In [1]: import numpy as np

In [2]: import numpy.linalg as la

In [3]: np.set_printoptions(precision=3, suppress=True, linewidth=100, floatmode="fixed")

In [4]: def rd(a):
   ...:     return np.round(a, 3) + 0
   ...: 

In [5]: mat = np.loadtxt("case19.csv", delimiter=",")

In [6]: rd(mat)
Out[6]: 
array([[0.200, 0.200, 0.200, 0.000, 0.200, 0.000, 0.000, 0.000, 0.200, 0.000, 0.000, 0.000, 0.000],
       [0.000, 0.333, 0.000, 0.333, 0.000, 0.000, 0.000, 0.000, 0.333, 0.000, 0.000, 0.000, 0.000],
       [0.000, 0.000, 1.000, 0.000, 0.000, 0.000, 0.000, 0.000, 0.000, 0.000, 0.000, 0.000, 0.000],
       [0.000, 0.000, 0.200, 0.200, 0.000, 0.200, 0.000, 0.000, 0.200, 0.000, 0.200, 0.000, 0.000],
       [0.000, 0.000, 0.000, 0.143, 0.286, 0.143, 0.000, 0.143, 0.143, 0.000, 0.000, 0.000, 0.143],
       [0.000, 0.167, 0.000, 0.000, 0.167, 0.167, 0.000, 0.167, 0.000, 0.167, 0.167, 0.000, 0.000],
       [0.000, 0.000, 0.000, 0.167, 0.167, 0.000, 0.333, 0.167, 0.000, 0.167, 0.000, 0.000, 0.000],
       [0.200, 0.200, 0.000, 0.000, 0.000, 0.000, 0.000, 0.200, 0.000, 0.200, 0.000, 0.000, 0.200],
       [0.000, 0.000, 0.000, 0.500, 0.000, 0.000, 0.000, 0.000, 0.500, 0.000, 0.000, 0.000, 0.000],
       [0.167, 0.000, 0.000, 0.000, 0.000, 0.167, 0.167, 0.000, 0.000, 0.167, 0.167, 0.167, 0.000],
       [0.000, 0.000, 0.000, 0.000, 0.000, 0.000, 0.000, 0.000, 0.000, 0.000, 0.500, 0.250, 0.250],
       [0.000, 0.000, 0.000, 0.000, 0.000, 0.000, 0.000, 0.000, 0.333, 0.333, 0.000, 0.333, 0.000],
       [0.000, 0.250, 0.250, 0.000, 0.000, 0.000, 0.000, 0.000, 0.000, 0.000, 0.250, 0.000, 0.250]])

In [7]: rng = np.random.default_rng(2485)

In [8]: Y = mat + rng.integers(-2, 3, (13, 12)) @ rng.integers(-2, 3, (12, 13))

In [9]: rd(Y)
Out[9]: 
array([[  2.200,   0.200,  -4.800,   3.000,   2.200,  11.000,  -1.000,   8.000,   2.200,  -1.000,
          2.000,  -2.000,   4.000],
       [ -9.000,  -0.667,  -4.000,   0.333,  -8.000,   2.000,   0.000,  -1.000,  16.333,  -5.000,
        -12.000,  11.000,   3.000],
       [ -6.000,  -1.000,   1.000,  -2.000,   2.000, -13.000,   3.000,  -8.000,   2.000,  -6.000,
          5.000,   6.000, -12.000],
       [  3.000,   3.000,  -8.800,   7.200,  -9.000,  -0.800,  -2.000,   2.000,   7.200,  -7.000,
          0.200,   6.000,   2.000],
       [ -5.000,   0.000,  -1.000,  10.143,  -6.714,   4.143,  -4.000,  -0.857,  12.143,   4.000,
         -7.000,   2.000,   1.143],
       [  8.000,   1.167,  -2.000,  -6.000,  -4.833,   3.167,  -4.000,   5.167,   6.000,   3.167,
         -3.833,  -1.000, -13.000],
       [ -8.000,  -3.000,   2.000,   6.167,  -1.833,   1.000,   2.333,  -0.833,   7.000,  -6.833,
        -11.000,  -3.000,  -3.000],
       [  3.200,   3.200,  -2.000,  -3.000,  -7.000,  -4.000,  -3.000,   0.200,   5.000,  10.200,
         -4.000,  12.000,   0.200],
       [  1.000,   3.000,  -4.000,   0.500,  -5.000,  -3.000,   1.000,  -7.000,  10.500,  -8.000,
         -2.000,  12.000, -16.000],
       [  4.167,   5.000,   3.000,   6.000,  12.000,   7.167,  -2.833,   1.000, -12.000,  -1.833,
          5.167, -13.833,   3.000],
       [ -1.000,   5.000,  -5.000,   7.000, -10.000,   5.000, -11.000,   5.000,   8.000, -10.000,
         -3.500,  -6.750,   5.250],
       [ -3.000,  13.000,   7.000,  12.000,  -5.000,  -4.000, -15.000,  -8.000,   8.333,  14.333,
        -10.000,   4.333,   0.000],
       [ -6.000,   1.250,   3.250,   8.000,   1.000,   9.000,  -7.000,   0.000,   5.000,   0.000,
         -6.750, -12.000,   2.250]])

In [10]: np.abs(Y - mat).sum(axis=1)
Out[10]: 
array([ 43.000,  72.000,  66.000,  58.000,  58.000,  61.000,  56.000,  56.000,  72.000,  77.000,
        83.000, 103.000,  61.000])

In [11]: print(rd(la.svd(Y - mat, compute_uv=False)))
[50.038 41.347 31.158 25.514 22.396 19.033 11.845  8.296  7.145  4.070  1.825  0.944  0.000]
